% python3 -q
>>> import numpy as np
>>> np.set_printoptions(suppress=True, linewidth=140)
>>> W0 = np.array([[-1.0, 1.0, 0.0], [0.0, -1.0, 1.0], [0.0, 0.0, -1.0]])
>>> # triangular, det is the product of the diagonal
>>> q, Rm = np.linalg.qr(W0)
>>> q @ Rm
array([[-1.,  1.,  0.],
       [ 0., -1.,  1.],
       [ 0.,  0., -1.]])
>>> np.allclose(Rm.T @ Rm, W0.T @ W0)
True
>>> q
array([[ 1.,  0.,  0.],
       [-0.,  1.,  0.],
       [-0., -0.,  1.]])
>>> q.shape, Rm.shape
((3, 3), (3, 3))
>>> W1 = np.array([[3, -2, 2, -2, -3, -2], [0, -2, 3, -2, 1, 3], [3, 3, 2, -3, 1, 2]])
>>> c = np.array([1, 0, 0, 3, 3, 0])
>>> hid = np.maximum(W0 @ W1 + c, 0)
>>> (hid > 0).astype(int)
array([[0, 0, 1, 1, 1, 1],
       [1, 1, 0, 1, 1, 0],
       [0, 0, 0, 1, 1, 0]])
>>> np.linalg.matrix_rank(hid)
np.int64(3)
>>> np.round((hid > 0).mean(axis=0), 1)
array([0.3, 0.3, 0.3, 1. , 1. , 0.3])
>>> cent = np.array([[2, 8, 4],
...     [6, 6, 4],
...     [-4, -9, -6],
...     [-3, -9, -5],
...     [-5, 8, 8],
...     [4, 2, -2]])
>>> (hid @ cent).round(6).argmax(axis=1)
array([1, 1, 2])
>>> E = np.array([[0, 2, -2, 3], [0, 0, 0, 3], [0, 0, 0, 3], [0, 0, 0, 0]])
>>> E
array([[ 0,  2, -2,  3],
       [ 0,  0,  0,  3],
       [ 0,  0,  0,  3],
       [ 0,  0,  0,  0]])
>>> Uu, sigma, Vh = np.linalg.svd(E)
>>> sigma.round(1) + 0
array([5.5, 2.2, 0. , 0. ])
>>> np.argmax(sigma[:-1] / (sigma[1:] + 1e-6)) + 1
np.int64(2)
>>> B = Uu[:, :2] @ np.diag(sigma[:2]) @ Vh[:2]
>>> np.linalg.matrix_rank(E, rtol=0.05)
np.int64(2)
>>> B.round(1) + 0
array([[ 0.,  2., -2.,  3.],
       [ 0.,  0.,  0.,  3.],
       [ 0.,  0.,  0.,  3.],
       [ 0.,  0.,  0.,  0.]])
>>> np.allclose(E[:-1].T @ np.linalg.lstsq(E[:-1].T, E[-1])[0], E[-1])
True
>>> np.round(np.trace(np.linalg.pinv(E) @ E), 1)
np.float64(2.0)
>>> np.round(E @ np.linalg.pinv(E) @ E, 1) + 0
array([[ 0.,  2., -2.,  3.],
       [ 0.,  0.,  0.,  3.],
       [ 0.,  0.,  0.,  3.],
       [ 0.,  0.,  0.,  0.]])
>>> np.prod(np.diag(E)), round(np.linalg.det(E), 1)
(np.int64(0), np.float64(0.0))
>>> [int(np.linalg.matrix_rank(np.linalg.matrix_power(E, p))) for p in range(1, 5)]
[2, 0, 0, 0]
